% python3 -q
>>> import numpy as np
>>> np.set_printoptions(suppress=True, linewidth=200)
>>> W0 = np.loadtxt("layer11.csv", delimiter=",")
>>> W0
array([[-2.,  1., -3., -4.,  6., -5.,  6., -4.],
       [ 1., -6., -1.,  5., -3.,  6., -5., -1.],
       [-3., -1., -2., -3.,  0., -2., -3.,  0.],
       [-4.,  5., -3.,  0., -4.,  1., -3., -3.],
       [ 6., -3.,  0., -4., -2., -5., -4., -2.],
       [-5.,  6., -2.,  1., -5.,  0., -6.,  0.],
       [ 6., -5., -3., -3., -4., -6.,  4.,  0.],
       [-4., -1.,  0., -3., -2.,  0.,  0., -4.]])
>>> # symmetric
>>> np.all(np.linalg.eigvalsh(W0) > 0)
np.False_
>>> F = np.tril(np.array([[9, 2, 2, 8, 0, 7],
...     [3, 2, 9, 1, 7, 3],
...     [2, 5, 4, 4, 9, 3],
...     [6, 4, 0, 4, 0, 4],
...     [5, 4, 8, 3, 3, 0],
...     [3, 4, 9, 0, 9, 4]]), -1) + np.eye(6, dtype=int)
>>> F
array([[1, 0, 0, 0, 0, 0],
       [3, 1, 0, 0, 0, 0],
       [2, 5, 1, 0, 0, 0],
       [6, 4, 0, 1, 0, 0],
       [5, 4, 8, 3, 1, 0],
       [3, 4, 9, 0, 9, 1]])
>>> rng = np.random.default_rng(3739)
>>> A2 = F + rng.integers(-2, 3, (6, 5)) @ rng.integers(-2, 3, (5, 6))
>>> A2
array([[ 2,  4,  5, -6, -4,  4],
       [ 7, -2, -1, -8, -4,  4],
       [-5,  5, -2,  4,  2,  6],
       [ 2, -1,  3,  7,  3,  4],
       [ 3, 10, 14,  5,  2, -2],
       [ 4, 13, 17, -5,  9, -3]])
>>> np.abs(A2 - F).sum(axis=1)
array([24, 24, 22, 25, 19, 27])
>>> np.round(np.linalg.svd(A2 - F, compute_uv=False), 2) + 0
array([19.13, 14.77, 10.1 ,  6.24,  2.03,  0.  ])
>>> np.linalg.matrix_rank(A2 - F, tol=1e-8)
np.int64(5)
>>> left, s, VT = np.linalg.svd(A2, full_matrices=False)
>>> s.round(2)
array([29.94, 16.52, 10.02,  8.69,  6.17,  2.1 ])
>>> (s > 1e-8).sum()
np.int64(6)
>>> np.round(left.T @ left, 2) + 0
array([[1., 0., 0., 0., 0., 0.],
       [0., 1., 0., 0., 0., 0.],
       [0., 0., 1., 0., 0., 0.],
       [0., 0., 0., 1., 0., 0.],
       [0., 0., 0., 0., 1., 0.],
       [0., 0., 0., 0., 0., 1.]])
>>> np.allclose(left * s @ VT, A2)
True
>>> np.round(left.T @ A2 @ VT.T, 2) + 0
array([[29.94,  0.  ,  0.  ,  0.  ,  0.  ,  0.  ],
       [ 0.  , 16.52,  0.  ,  0.  ,  0.  ,  0.  ],
       [ 0.  ,  0.  , 10.02,  0.  ,  0.  ,  0.  ],
       [ 0.  ,  0.  ,  0.  ,  8.69,  0.  ,  0.  ],
       [ 0.  ,  0.  ,  0.  ,  0.  ,  6.17,  0.  ],
       [ 0.  ,  0.  ,  0.  ,  0.  ,  0.  ,  2.1 ]])
>>> np.linalg.matrix_rank(F - F[0, 0] * np.eye(6))
np.int64(4)
>>> np.round(np.sort(np.linalg.eigvals(F)), 2)
array([1., 1., 1., 1., 1., 1.])
